% ipython --no-banner

In [1]: import numpy as np

In [2]: import numpy.linalg as la

In [3]: np.set_printoptions(precision=3, suppress=True, linewidth=120)

In [4]: E = np.load("layer8.npy")

In [5]: E
Out[5]: 
array([[ 3, -1,  0,  0,  1, -3,  0,  3,  0, -3,  4,  4],
       [ 4, -4,  5,  5, -1, -2, -4,  0, -1,  5, -2,  4],
       [ 2, -4,  5,  4, -3,  0, -1,  2,  0, -5,  5, -5],
       [-3,  1, -5, -4,  0,  3,  5,  2,  5, -2,  3,  4],
       [-1, -1,  0, -3, -2,  3, -3, -5, -4, -3,  1, -4],
       [ 5,  0, -4,  2,  1,  4,  4,  2, -3,  1,  3, -2],
       [ 0,  0, -4, -5,  0,  5,  5, -1,  5,  5, -4, -5],
       [-3, -3,  5,  3, -4,  1,  4, -5,  4,  1,  2, -3]])

In [6]: W1 = np.array([[4, 1, 3],
   ...:     [1, 1, 4],
   ...:     [2, 4, 1],
   ...:     [1, 1, 5],
   ...:     [4, 4, 0],
   ...:     [0, 3, 5],
   ...:     [4, 0, 1],
   ...:     [0, 5, 1],
   ...:     [1, 0, 0],
   ...:     [3, 5, 1],
   ...:     [3, 4, 1],
   ...:     [0, 5, 4]])

In [7]: coef = np.array([7, 9, -8])

In [8]: act = np.maximum(E @ W1 + coef, 0)

In [9]: (act > 0).mean(axis=0)
Out[9]: array([0.875, 0.5  , 0.5  ])

In [10]: la.matrix_rank(act)
Out[10]: np.int64(3)

In [11]: W2 = np.array([[-4, 0], [2, -4], [-1, -1]])

In [12]: act @ W2
Out[12]: 
array([[ -18, -170],
       [  11, -267],
       [ -36,    0],
       [   7,  -97],
       [   0,    0],
       [-169, -167],
       [ -88,    0],
       [ -72,    0]])

In [13]: W1 @ W2
Out[13]: 
array([[-17,  -7],
       [ -6,  -8],
       [ -1, -17],
       [ -7,  -9],
       [ -8, -16],
       [  1, -17],
       [-17,  -1],
       [  9, -21],
       [ -4,   0],
       [ -3, -21],
       [ -5, -17],
       [  6, -24]])

In [14]: x0 = np.array([2, 2, 2, -1, 1, -2, 2, 0, 2, 1, -2, -2])

In [15]: h1 = np.maximum(E @ x0, 0)

In [16]: np.tanh(E @ x0)
Out[16]: array([-1.   , -0.762, -1.   , -1.   , -1.   , -1.   ,  1.   ,  1.   ])

In [17]: np.maximum(E @ (3 * x0), 0)
Out[17]: array([ 0,  0,  0,  0,  0,  0, 90, 24])

In [18]: h1
Out[18]: array([ 0,  0,  0,  0,  0,  0, 30,  8])

In [19]: E * (h1 > 1e-9)[:, None]
Out[19]: 
array([[ 0,  0,  0,  0,  0,  0,  0,  0,  0,  0,  0,  0],
       [ 0,  0,  0,  0,  0,  0,  0,  0,  0,  0,  0,  0],
       [ 0,  0,  0,  0,  0,  0,  0,  0,  0,  0,  0,  0],
       [ 0,  0,  0,  0,  0,  0,  0,  0,  0,  0,  0,  0],
       [ 0,  0,  0,  0,  0,  0,  0,  0,  0,  0,  0,  0],
       [ 0,  0,  0,  0,  0,  0,  0,  0,  0,  0,  0,  0],
       [ 0,  0, -4, -5,  0,  5,  5, -1,  5,  5, -4, -5],
       [-3, -3,  5,  3, -4,  1,  4, -5,  4,  1,  2, -3]])
